In [1]: import numpy as np

In [2]: np.set_printoptions(precision=1, suppress=True, linewidth=120)

In [3]: def rnd(a):
   ...:     return np.round(a, 1) + 0
   ...: 

In [4]: F = np.load("run15.npy")

In [5]: F
Out[5]: 
array([[ -8,  -6,   3,   2,  -6,   6,  -2,   3,   8,  -2, -10,  -3,  -1,   1],
       [ -4,  -2,   7,   6,  -2,  10,   2,   7,  12,   2,  -6,   1,   3,   5],
       [ -5,  -3,   6,   5,  -3,   9,   1,   6,  11,   1,  -7,   0,   2,   4],
       [ -9,  -7,   2,   1,  -7,   5,  -3,   2,   7,  -3, -11,  -4,  -2,   0],
       [-10,  -8,   1,   0,  -8,   4,  -4,   1,   6,  -4, -12,  -5,  -3,  -1],
       [ -8,  -6,   3,   2,  -6,   6,  -2,   3,   8,  -2, -10,  -3,  -1,   1],
       [-10,  -8,   1,   0,  -8,   4,  -4,   1,   6,  -4, -12,  -5,  -3,  -1],
       [ -8,  -6,   3,   2,  -6,   6,  -2,   3,   8,  -2, -10,  -3,  -1,   1]])

In [6]: rank = np.linalg.matrix_rank(F)

In [7]: rank
Out[7]: np.int64(2)

In [8]: null = np.linalg.svd(F)[2][rank:].T

In [9]: np.allclose(F @ null, 0)
Out[9]: True

In [10]: [int(np.linalg.matrix_rank(np.delete(F, i, axis=0))) for i in range(8)]
Out[10]: [2, 2, 2, 2, 2, 2, 2, 2]

In [11]: np.linalg.matrix_rank(F.T @ F), np.linalg.matrix_rank(F @ F.T)
Out[11]: (np.int64(2), np.int64(2))

In [12]: [int(np.linalg.matrix_rank(F[:i])) for i in range(1, len(F) + 1)]
Out[12]: [1, 2, 2, 2, 2, 2, 2, 2]

In [13]: W = np.array([[-4, 1, -3, -4, 3],
    ...:     [-5, 5, -4, -5, -2],
    ...:     [1, 2, 4, 1, 5],
    ...:     [-2, -3, -4, 0, -1],
    ...:     [0, 5, 5, 2, 5],
    ...:     [3, -1, -1, -5, 3],
    ...:     [-4, -2, -4, 0, -1],
    ...:     [2, 0, 1, -3, -5],
    ...:     [5, 5, -1, 4, -5],
    ...:     [-2, -4, 4, -4, -4],
    ...:     [2, 5, 5, -4, 0],
    ...:     [3, 2, 4, 5, 4],
    ...:     [-5, 1, 0, 1, 5],
    ...:     [3, 0, -2, 4, -5]])

In [14]: b = np.array([4, 2, 4, 2, -4])

In [15]: hid = np.maximum(F @ W + b, 0)

In [16]: (hid > 0).mean(axis=0)
Out[16]: array([1., 0., 0., 1., 0.])

In [17]: W2 = np.array([[5, -4], [-2, -2], [-2, -5], [0, -1], [5, -4]])

In [18]: (hid @ W2).round(6).argmax(axis=1)
Out[18]: array([0, 0, 0, 0, 0, 0, 0, 0])

In [19]: vec = np.array([0, 2, 2, 2, 1, 1, 0, 1, 0, 0, 1, 2, 0, 2])

In [20]: h1 = np.maximum(F @ vec, 0)

In [21]: F.T @ h1
Out[21]: array([-317, -173,  475,  403, -173,  691,  115,  475,  835,  115, -461,   43,  187,  331])

In [22]: np.maximum(F @ (3 * vec), 0)
Out[22]: array([  0, 129,  87,   0,   0,   0,   0,   0])

In [23]: np.flatnonzero(h1 > 1e-9)
Out[23]: array([1, 2])

In [24]: rnd(np.tanh(F @ vec))
Out[24]: array([-1.,  1.,  1., -1., -1., -1., -1., -1.])

In [25]: np.linalg.norm(F, axis=1).argmax()
Out[25]: np.int64(4)

In [26]: rnd(np.linalg.norm(F[0] - F[6]))
Out[26]: np.float64(7.5)

In [27]: rnd(np.linalg.norm(F, axis=1))
Out[27]: array([19.4, 21.9, 20.3, 20.5, 22.2, 19.4, 22.2, 19.4])

In [28]: rnd(np.linalg.norm(F[0], 1)), rnd(np.linalg.norm(F[0], np.inf))
Out[28]: (np.float64(61.0), np.float64(10.0))

In [29]: rnd(np.linalg.norm(F) ** 2 / np.linalg.norm(F, 2) ** 2)
Out[29]: np.float64(1.2)

In [30]: F[0] @ F[6]
Out[30]: np.int64(407)

In [31]: rnd(np.linalg.norm(F, 2))
Out[31]: np.float64(54.6)

In [32]: rnd(np.linalg.norm(F, "nuc"))
Out[32]: np.float64(75.9)

In [33]: rnd(F @ np.linalg.pinv(F) @ F)
Out[33]: 
array([[ -8.,  -6.,   3.,   2.,  -6.,   6.,  -2.,   3.,   8.,  -2., -10.,  -3.,  -1.,   1.],
       [ -4.,  -2.,   7.,   6.,  -2.,  10.,   2.,   7.,  12.,   2.,  -6.,   1.,   3.,   5.],
       [ -5.,  -3.,   6.,   5.,  -3.,   9.,   1.,   6.,  11.,   1.,  -7.,   0.,   2.,   4.],
       [ -9.,  -7.,   2.,   1.,  -7.,   5.,  -3.,   2.,   7.,  -3., -11.,  -4.,  -2.,   0.],
       [-10.,  -8.,   1.,   0.,  -8.,   4.,  -4.,   1.,   6.,  -4., -12.,  -5.,  -3.,  -1.],
       [ -8.,  -6.,   3.,   2.,  -6.,   6.,  -2.,   3.,   8.,  -2., -10.,  -3.,  -1.,   1.],
       [-10.,  -8.,   1.,   0.,  -8.,   4.,  -4.,   1.,   6.,  -4., -12.,  -5.,  -3.,  -1.],
       [ -8.,  -6.,   3.,   2.,  -6.,   6.,  -2.,   3.,   8.,  -2., -10.,  -3.,  -1.,   1.]])

In [34]: f = np.array([1, 1, 3, 0, 0, 0, 2, 2]) + 0.5

In [35]: M = np.outer(f, f) / (f @ f)

In [36]: rnd(M)
Out[36]: 
array([[0.1, 0.1, 0.2, 0. , 0. , 0. , 0.1, 0.1],
       [0.1, 0.1, 0.2, 0. , 0. , 0. , 0.1, 0.1],
       [0.2, 0.2, 0.4, 0.1, 0.1, 0.1, 0.3, 0.3],
       [0. , 0. , 0.1, 0. , 0. , 0. , 0. , 0. ],
       [0. , 0. , 0.1, 0. , 0. , 0. , 0. , 0. ],
       [0. , 0. , 0.1, 0. , 0. , 0. , 0. , 0. ],
       [0.1, 0.1, 0.3, 0. , 0. , 0. , 0.2, 0.2],
       [0.1, 0.1, 0.3, 0. , 0. , 0. , 0.2, 0.2]])

In [37]: vec = np.array([4, 2, 5, 0, 5, 1, 4, 4])

In [38]: np.trace(M)
Out[38]: np.float64(1.0)

In [39]: np.count_nonzero(M)
Out[39]: np.int64(64)

In [40]: rnd(np.linalg.norm(M))
Out[40]: np.float64(1.0)

In [41]: M.shape
Out[41]: (8, 8)

In [42]: rnd(np.linalg.svd(M, compute_uv=False))
Out[42]: array([1., 0., 0., 0., 0., 0., 0., 0.])

In [43]: np.unravel_index(np.abs(M).argmax(), M.shape)
Out[43]: (np.int64(2), np.int64(2))

In [44]: th = np.radians(72)

In [45]: Rm = np.eye(8)

In [46]: Rm[4, 4] = Rm[1, 1] = np.cos(th)

In [47]: Rm[4, 1], Rm[1, 4] = -np.sin(th), np.sin(th)

In [48]: rnd(Rm)
Out[48]: 
array([[ 1. ,  0. ,  0. ,  0. ,  0. ,  0. ,  0. ,  0. ],
       [ 0. ,  0.3,  0. ,  0. ,  1. ,  0. ,  0. ,  0. ],
       [ 0. ,  0. ,  1. ,  0. ,  0. ,  0. ,  0. ,  0. ],
       [ 0. ,  0. ,  0. ,  1. ,  0. ,  0. ,  0. ,  0. ],
       [ 0. , -1. ,  0. ,  0. ,  0.3,  0. ,  0. ,  0. ],
       [ 0. ,  0. ,  0. ,  0. ,  0. ,  1. ,  0. ,  0. ],
       [ 0. ,  0. ,  0. ,  0. ,  0. ,  0. ,  1. ,  0. ],
       [ 0. ,  0. ,  0. ,  0. ,  0. ,  0. ,  0. ,  1. ]])

In [49]: B = M @ Rm.T

In [50]: rnd(np.linalg.svd(M, compute_uv=False)), rnd(np.linalg.svd(B, compute_uv=False))
Out[50]: 
(array([1., 0., 0., 0., 0., 0., 0., 0.]),
 array([1., 0., 0., 0., 0., 0., 0., 0.]))

In [51]: rnd(np.abs(B - M).max(axis=0))
Out[51]: array([0. , 0.1, 0. , 0. , 0.2, 0. , 0. , 0. ])

In [52]: rnd(np.linalg.det(Rm)), rnd(np.trace(Rm))
Out[52]: (np.float64(1.0), np.float64(6.6))

In [53]: np.allclose(M @ M.T, B @ B.T)
Out[53]: True

In [54]: np.allclose(np.linalg.norm(M, axis=1), np.linalg.norm(B, axis=1))
Out[54]: True

In [55]: rnd(B)
Out[55]: 
array([[ 0.1,  0. ,  0.2,  0. , -0.1,  0. ,  0.1,  0.1],
       [ 0.1,  0. ,  0.2,  0. , -0.1,  0. ,  0.1,  0.1],
       [ 0.2,  0.1,  0.4,  0.1, -0.1,  0.1,  0.3,  0.3],
       [ 0. ,  0. ,  0.1,  0. ,  0. ,  0. ,  0. ,  0. ],
       [ 0. ,  0. ,  0.1,  0. ,  0. ,  0. ,  0. ,  0. ],
       [ 0. ,  0. ,  0.1,  0. ,  0. ,  0. ,  0. ,  0. ],
       [ 0.1,  0.1,  0.3,  0. , -0.1,  0. ,  0.2,  0.2],
       [ 0.1,  0.1,  0.3,  0. , -0.1,  0. ,  0.2,  0.2]])

In [56]: U, sig, Vt = np.linalg.svd(M)

In [57]: rnd(sig)
Out[57]: array([1., 0., 0., 0., 0., 0., 0., 0.])

In [58]: B = U[:, :1] @ np.diag(sig[:1]) @ Vt[:1]

In [59]: rnd(np.linalg.norm(M - B) / np.linalg.norm(M))
Out[59]: np.float64(0.0)

In [60]: rnd(np.linalg.norm(M - B, 2)), rnd(sig[1])
Out[60]: (np.float64(0.0), np.float64(0.0))

In [61]: np.linalg.matrix_rank(B)
Out[61]: np.int64(1)

In [62]: rnd(np.abs(M - B).max())
Out[62]: np.float64(0.0)

In [63]: np.linalg.cond(M) > 100
Out[63]: np.True_

In [64]: np.linalg.matrix_rank(M, rtol=0.1)
Out[64]: np.int64(1)

In [65]: rnd(np.linalg.norm(M, 2) / np.linalg.norm(M))
Out[65]: np.float64(1.0)

In [66]: mat = np.loadtxt("arr.csv", delimiter=",")

In [67]: mat
Out[67]: 
array([[ 0.5, -0.1, -0.3, -0.2, -0.5,  1. ,  0.3,  1. ,  0.1, -0.3, -0.3,  0.6,  0.6],
       [-1. ,  0.4, -2.7, -0.6,  0.6, -0.2,  1.2, -1.7, -0.4, -1. , -1.1, -2.5, -0.3],
       [ 0. , -1.6,  0. , -0.9,  0.6, -1.7, -1.7, -0.7,  0.6,  0.4, -0.5, -1.1,  0.7],
       [ 1.6, -1.1, -0.3,  1.2, -0.2, -1.6, -0.2, -2.7,  0.1,  0.8, -1.8, -0.5, -1.3],
       [ 1.8,  1. , -0.8, -0.3,  0.5, -0.1,  0.6,  1.1, -0.8, -0.2, -0.4,  1.6, -0.9],
       [ 0. ,  0.3, -0.8, -1.1, -0.9, -0.7, -2. , -0.5,  0.2,  1.8,  1.3, -1.5, -0.7],
       [-1.7,  1.3, -1.6, -0.2,  0. ,  0. , -0.3, -0.6, -2.4,  0.5, -0.6, -1.3,  0. ],
       [ 0.3, -0.8, -0.7, -0.6,  0.9, -1.8,  0. ,  1.4, -2.3, -1.9, -0.4, -0.8,  0.7],
       [ 0.1,  1.5, -0.2, -0.7,  1.2, -0.8, -0.9,  1.1,  0.4,  1.9, -1.1, -1.2, -1.3],
       [-1.4, -1.2,  0.3, -0.7, -0.3,  0.2,  0.4, -0.9,  0.5, -0.9,  1. , -2.1, -1.9],
       [ 0.1,  0.2,  0.8,  0.9, -0.8, -0.7, -1. ,  2. , -0.4,  0.8,  1.5, -0.4,  0.7],
       [ 0.3,  1.2,  2.1,  0.7,  0.7,  0.7,  1.2,  1. , -0.6,  0.9, -0.3,  2. , -2.2],
       [-0.1,  0.9, -0.4,  0.7, -0.8,  0.7, -0.8, -0.8,  0.9,  0.2,  0.4, -0.5, -0.1],
       [ 0. ,  0.3, -0.3, -0.6, -1.7,  0.5,  2.4,  0.9, -0.9,  1.8,  0.5, -1.5,  0.5]])

In [68]: B = np.c_[mat[:, :9] @ np.array([[0, -1, 1, 0, 0, 1, 0, -1, 2],
    ...:     [-1, 0, -1, 2, 0, 2, -2, 1, -1],
    ...:     [-1, 2, 1, 2, 1, -2, 2, 0, 1],
    ...:     [0, 2, 1, 1, 2, 2, 1, -2, 0],
    ...:     [1, 1, -2, -1, 0, -2, -2, -2, -1],
    ...:     [0, 2, -1, 0, -2, -2, 2, 2, 2],
    ...:     [1, 1, 2, -2, -2, -1, -1, 2, 2],
    ...:     [0, -2, -2, 0, 1, 0, -2, -2, 1],
    ...:     [1, -2, -2, -1, 2, 0, 1, 2, 0]]), np.array([0, 2, 4, 8, 8, 0, 6, 5, 8, 4, 1, 1, 8, 0])]

In [69]: rnd(B)
Out[69]: 
array([[  0.3,  -1.9,  -1.5,  -1.2,  -2.1,  -0.8,   0.2,   1.6,   4.9,   0. ],
       [  3.7,   0. ,   0.9,  -7.8,  -8.4,   2. ,  -6.6,   6. ,  -5.4,   2. ],
       [  1.1,  -6.1,  -2. ,  -1.9,   5.5,  -1.1,   1.4,  -5.2,  -6.5,   4. ],
       [  1.1,   1.8,  10.4,  -1.1,   3.2,   6.2,   5.7,  -2.7,  -2.1,   8. ],
       [  0.1,  -3.7,  -0.6,  -0.8,  -2.9,   3.4,  -8.7,  -4. ,   3.4,   8. ],
       [ -2.2,  -7.5,  -3.1,   2.6,   2.3,   5.2,   0.3,   0.3,  -6.1,   0. ],
       [ -2.4,   3.8,   0.6,   2.2,  -6.8,   4. ,  -6.9,  -0.8,  -7.5,   6. ],
       [  0.1,  -3.8,   1.6,  -2.2,  -1.5,   0.7, -10.9, -12.7,  -2.4,   5. ],
       [ -0.6,  -6.2,  -8.7,   2.1,   3.7,   2.2,  -9. ,  -4.4,  -5. ,   8. ],
       [  1.5,   1.9,   1.4,  -3.5,  -2.2,  -6. ,   5.2,   6.2,  -0.7,   4. ],
       [ -3.2,  -3.1,  -1.3,   6.1,   7.2,   4.7,  -1.1,  -8.3,   0.2,   1. ],
       [ -2. ,   7.8,   1.4,   4.8,  -0.5,  -4.1,  -1.3,  -1.3,   5.6,   1. ],
       [ -1.2,   0.3,  -1.6,   3.2,   2.2,   4.9,   4.4,   4.4,  -1.7,   8. ],
       [ -0.2,  -0.1,   6.5,  -2.8,  -8.2,   0. ,  -2.5,   7.1,   7.8,   0. ]])

In [70]: np.linalg.matrix_rank(B)
Out[70]: np.int64(10)

In [71]: rnd(np.linalg.lstsq(mat, B[:, 0])[0])
Out[71]: array([ 0., -1., -1.,  0.,  1.,  0.,  1.,  0.,  1.,  0.,  0.,  0.,  0.])

In [72]: vec = np.array([3, 0, 2, 3, 0, 1, 2, 0, 3, 3, 3, 0, 1])

In [73]: h1 = np.maximum(mat @ vec, 0)

In [74]: rnd(np.tanh(mat @ vec))
Out[74]: array([ 0.8, -1. , -1. ,  0.9, -0.8, -0.4, -1. , -1. , -1. , -1. ,  1. ,  1. ,  1. ,  1. ])

In [75]: np.flatnonzero(h1 > 1e-9)
Out[75]: array([ 0,  3, 10, 11, 12, 13])
